% ipython --no-banner

In [1]: import numpy as np

In [2]: import numpy.linalg as la

In [3]: np.set_printoptions(precision=1, suppress=True, linewidth=120, floatmode="fixed")

In [4]: rnd = lambda a: np.round(a, 1) + 0

In [5]: M = np.load("w.npy")

In [6]: M
Out[6]: 
array([[ 0, -3,  2, -3,  4,  0, -1,  0, -2],
       [ 3,  0, -4, -3, -2,  3,  1,  3, -4],
       [-2,  4,  0,  3,  1, -1,  1,  2,  1],
       [ 3,  3, -3,  0,  1, -1,  0,  0,  2],
       [-4,  2, -1, -1,  0, -1,  2,  4, -2],
       [ 0, -3,  1,  1,  1,  0,  2,  2, -1],
       [ 1, -1, -1,  0, -2, -2,  0,  1,  1],
       [ 0, -3, -2,  0, -4, -2, -1,  0, -1],
       [ 2,  4, -1, -2,  2,  1, -1,  1,  0]])

In [7]: # skew, so no eigenvalue has a real part

In [8]: np.unique(M.round(6), axis=0).shape
Out[8]: (9, 9)

In [9]: print(la.lstsq(M[:-1].T, M[-1])[2])
8

In [10]: np.allclose(M[:-1].T @ la.lstsq(M[:-1].T, M[-1])[0], M[-1])
Out[10]: True

In [11]: rank = la.matrix_rank(M)

In [12]: print(rank)
8

In [13]: N = la.svd(M)[2][rank:].T

In [14]: [int(la.matrix_rank(M[:, :j + 1])) for j in range(9)]
Out[14]: [1, 2, 3, 4, 5, 6, 7, 8, 8]

In [15]: N.shape
Out[15]: (9, 1)

In [16]: print(rnd(M @ N))
[[0.0]
 [0.0]
 [0.0]
 [0.0]
 [0.0]
 [0.0]
 [0.0]
 [0.0]
 [0.0]]

In [17]: np.allclose(M @ N, 0)
Out[17]: True

In [18]: [int(la.matrix_rank(np.delete(M, i, axis=0))) for i in range(9)]
Out[18]: [8, 8, 8, 8, 8, 8, 8, 8, 8]

In [19]: [int(la.matrix_rank(M[:i])) for i in range(1, len(M) + 1)]
Out[19]: [1, 2, 3, 4, 5, 6, 7, 8, 8]

In [20]: rnd(N[:, 0] / N[np.abs(N[:, 0]).round(6).argmax(), 0])
Out[20]: array([-0.6, -0.6, -0.7,  0.0,  0.3,  0.9, -0.8,  0.6,  1.0])

In [21]: mat = np.load("m.npy")

In [22]: mat
Out[22]: 
array([[ 2,  2, -2, -1,  1],
       [-2,  0, -2, -1,  1],
       [-2, -1,  2, -2, -1],
       [-2,  2,  2,  2,  0],
       [-2,  2, -1, -2,  0]])

In [23]: np.diff(mat, axis=0)
Out[23]: 
array([[-4, -2,  0,  0,  0],
       [ 0, -1,  4, -1, -2],
       [ 0,  3,  0,  4,  1],
       [ 0,  0, -3, -4,  0]])

In [24]: mat - mat[0]
Out[24]: 
array([[ 0,  0,  0,  0,  0],
       [-4, -2,  0,  0,  0],
       [-4, -3,  4, -1, -2],
       [-4,  0,  4,  3, -1],
       [-4,  0,  1, -1, -1]])

In [25]: print(mat.sum(axis=0))
[-6  5 -1 -4  1]

In [26]: mat.mean(axis=0)
Out[26]: array([-1.2,  1.0, -0.2, -0.8,  0.2])

In [27]: np.count_nonzero(mat)
Out[27]: np.int64(22)

In [28]: np.unravel_index(np.abs(mat).argmax(), mat.shape)
Out[28]: (np.int64(0), np.int64(0))

In [29]: np.abs(mat).max()
Out[29]: np.int64(2)

In [30]: vec = np.array([-3, 1, 8, -7, 1])

In [31]: rhs = mat @ vec

In [32]: rhs
Out[32]: array([-12,  -2,  34,  10,  14])

In [33]: rnd(la.solve(mat, rhs + mat[:, 4]))
Out[33]: array([-3.0,  1.0,  8.0, -7.0,  2.0])

In [34]: print(rnd(la.solve(mat.T, mat[3])))
[0.0 0.0 0.0 1.0 0.0]

In [35]: theta = np.radians(30)

In [36]: Rm = np.eye(5)

In [37]: Rm[4, 4] = Rm[2, 2] = np.cos(theta)

In [38]: Rm[4, 2], Rm[2, 4] = -np.sin(theta), np.sin(theta)

In [39]: rnd(Rm)
Out[39]: 
array([[ 1.0,  0.0,  0.0,  0.0,  0.0],
       [ 0.0,  1.0,  0.0,  0.0,  0.0],
       [ 0.0,  0.0,  0.9,  0.0,  0.5],
       [ 0.0,  0.0,  0.0,  1.0,  0.0],
       [ 0.0,  0.0, -0.5,  0.0,  0.9]])

In [40]: other = mat @ Rm.T

In [41]: rnd(np.abs(other - mat).max(axis=0))
Out[41]: array([0.0, 0.0, 0.8, 0.0, 1.0])

In [42]: rnd(la.det(Rm)), rnd(np.trace(Rm))
Out[42]: (np.float64(1.0), np.float64(4.7))

In [43]: np.allclose(la.norm(mat, axis=1), la.norm(other, axis=1))
Out[43]: True

In [44]: rnd(la.svd(mat, compute_uv=False)), rnd(la.svd(other, compute_uv=False))
Out[44]: (array([5.1, 4.6, 3.7, 2.2, 0.5]), array([5.1, 4.6, 3.7, 2.2, 0.5]))

In [45]: rng = np.random.default_rng(21)

In [46]: lab = rng.permutation(5)

In [47]: other = Rm[:, lab] * rng.choice([-1, 1], 5)

In [48]: rnd(other)
Out[48]: 
array([[ 1.0,  0.0,  0.0,  0.0,  0.0],
       [ 0.0, -1.0,  0.0,  0.0,  0.0],
       [ 0.0,  0.0,  0.0, -0.5,  0.9],
       [ 0.0,  0.0, -1.0,  0.0,  0.0],
       [ 0.0,  0.0,  0.0, -0.9, -0.5]])

In [49]: Uu, _, vt = la.svd(Rm.T @ other)

In [50]: print(lab)
[0 1 3 4 2]

In [51]: Uu @ vt
Out[51]: 
array([[ 1.0,  0.0,  0.0,  0.0,  0.0],
       [ 0.0, -1.0,  0.0,  0.0,  0.0],
       [ 0.0,  0.0,  0.0,  0.0,  1.0],
       [ 0.0,  0.0, -1.0,  0.0,  0.0],
       [ 0.0,  0.0,  0.0, -1.0,  0.0]])

In [52]: lab = rng.permutation(5)

In [53]: other = mat[:, lab] * rng.choice([-1, 1], 5)

In [54]: other
Out[54]: 
array([[ 2, -1,  2,  1,  2],
       [ 2, -1, -2,  1,  0],
       [-2, -2, -2, -1, -1],
       [-2,  2, -2,  0,  2],
       [ 1, -2, -2,  0,  2]])

In [55]: Uu, _, vt = la.svd(mat.T @ other)

In [56]: rnd(Uu @ vt)
Out[56]: 
array([[ 0.0,  0.0,  1.0,  0.0,  0.0],
       [ 0.0,  0.0,  0.0,  0.0,  1.0],
       [-1.0,  0.0,  0.0,  0.0,  0.0],
       [ 0.0,  1.0,  0.0,  0.0,  0.0],
       [ 0.0,  0.0,  0.0,  1.0,  0.0]])

In [57]: data = np.load("out6.npy")

In [58]: data
Out[58]: 
array([[0, 0, 0, 0, 0, 0, 0, 0],
       [0, 1, 0, 0, 0, 0, 0, 0],
       [0, 0, 3, 0, 0, 0, 0, 0],
       [0, 0, 0, 2, 0, 0, 0, 0],
       [0, 0, 0, 0, 3, 0, 0, 0],
       [0, 0, 0, 0, 0, 2, 0, 0],
       [0, 0, 0, 0, 0, 0, 0, 0],
       [0, 0, 0, 0, 0, 0, 0, 1]])

In [59]: w, evecs = la.eigh(data)

In [60]: vec = np.array([4, 4, 4, 3, -1, -1, -4, -4])

In [61]: rnd(vec @ data @ vec / (vec @ vec)), w[0], w[-1]
Out[61]: (np.float64(1.1), np.float64(0.0), np.float64(3.0))

In [62]: Uu, sig, vt = la.svd(data)

In [63]: np.argmax(sig[:-1] / (sig[1:] + 1e-6)) + 1
Out[63]: np.int64(6)

In [64]: other = Uu[:, :6] @ np.diag(sig[:6]) @ vt[:6]

In [65]: np.abs(data - other).max()
Out[65]: np.float64(0.0)

In [66]: other
Out[66]: 
array([[0.0, 0.0, 0.0, 0.0, 0.0, 0.0, 0.0, 0.0],
       [0.0, 1.0, 0.0, 0.0, 0.0, 0.0, 0.0, 0.0],
       [0.0, 0.0, 3.0, 0.0, 0.0, 0.0, 0.0, 0.0],
       [0.0, 0.0, 0.0, 2.0, 0.0, 0.0, 0.0, 0.0],
       [0.0, 0.0, 0.0, 0.0, 3.0, 0.0, 0.0, 0.0],
       [0.0, 0.0, 0.0, 0.0, 0.0, 2.0, 0.0, 0.0],
       [0.0, 0.0, 0.0, 0.0, 0.0, 0.0, 0.0, 0.0],
       [0.0, 0.0, 0.0, 0.0, 0.0, 0.0, 0.0, 1.0]])

In [67]: w, evecs = la.eigh(data)

In [68]: print(np.unique(w.round(6) + 0, return_counts=True)[1])
[2 2 2 2]

In [69]: evecs.T @ data @ evecs
Out[69]: 
array([[0.0, 0.0, 0.0, 0.0, 0.0, 0.0, 0.0, 0.0],
       [0.0, 0.0, 0.0, 0.0, 0.0, 0.0, 0.0, 0.0],
       [0.0, 0.0, 1.0, 0.0, 0.0, 0.0, 0.0, 0.0],
       [0.0, 0.0, 0.0, 1.0, 0.0, 0.0, 0.0, 0.0],
       [0.0, 0.0, 0.0, 0.0, 2.0, 0.0, 0.0, 0.0],
       [0.0, 0.0, 0.0, 0.0, 0.0, 2.0, 0.0, 0.0],
       [0.0, 0.0, 0.0, 0.0, 0.0, 0.0, 3.0, 0.0],
       [0.0, 0.0, 0.0, 0.0, 0.0, 0.0, 0.0, 3.0]])

In [70]: X = np.load("dump.npy")

In [71]: rnd(X)
Out[71]: 
array([[ 0.9,  0.0, -0.2,  0.0, -0.3],
       [ 0.0,  1.0, -0.1,  0.0, -0.1],
       [-0.2, -0.1,  0.4, -0.1, -0.9],
       [ 0.0,  0.0, -0.1,  1.0, -0.1],
       [-0.3, -0.1, -0.9, -0.1, -0.3]])

In [72]: # symmetric, so the eigenvalues are real

In [73]: print(rnd(X.sum(axis=1)))
[ 0.4  0.8 -0.9  0.8 -1.7]

In [74]: X[5]
IndexError: index 5 is out of bounds for axis 0 with size 5


In [75]: rnd(X.sum(axis=0))
Out[75]: array([ 0.4,  0.8, -0.9,  0.8, -1.7])

In [76]: la.matrix_rank(X)
Out[76]: np.int64(5)

In [77]: print(rnd(np.abs(X).max()))
1.0

In [78]: rnd(la.svd(X, compute_uv=False))
Out[78]: array([1.0, 1.0, 1.0, 1.0, 1.0])

In [79]: X.shape
Out[79]: (5, 5)

In [80]: rnd(X - X[0])
Out[80]: 
array([[ 0.0,  0.0,  0.0,  0.0,  0.0],
       [-1.0,  1.0,  0.1,  0.0,  0.2],
       [-1.1,  0.0,  0.6,  0.0, -0.6],
       [-1.0,  0.0,  0.1,  1.0,  0.2],
       [-1.2, -0.1, -0.7, -0.1,  0.0]])

In [81]: rnd(la.norm(X))
Out[81]: np.float64(2.2)

In [82]: la.rank(X)
AttributeError: module 'numpy.linalg' has no attribute 'rank'


In [83]: feats = np.vander(np.arange(6) - 2, 4, increasing=True)

In [84]: print(feats)
[[ 1 -2  4 -8]
 [ 1 -1  1 -1]
 [ 1  0  0  0]
 [ 1  1  1  1]
 [ 1  2  4  8]
 [ 1  3  9 27]]

In [85]: rnd(la.norm(feats, 1)), rnd(la.norm(feats, np.inf))
Out[85]: (np.float64(45.0), np.float64(40.0))

In [86]: rnd(la.norm(feats[3], 1)), rnd(la.norm(feats[3], np.inf))
Out[86]: (np.float64(4.0), np.float64(1.0))

In [87]: rnd(la.norm(feats) ** 2 / la.norm(feats, 2) ** 2)
Out[87]: np.float64(1.1)

In [88]: rnd(la.svd(feats, compute_uv=False))
Out[88]: array([30.8,  6.8,  1.8,  1.3])

In [89]: np.unravel_index(np.abs(feats).argmax(), feats.shape)
Out[89]: (np.int64(5), np.int64(3))

In [90]: print(np.abs(feats).max())
27

In [91]: rnd(la.norm(feats))
Out[91]: np.float64(31.6)

In [92]: np.count_nonzero(feats)
Out[92]: np.int64(21)
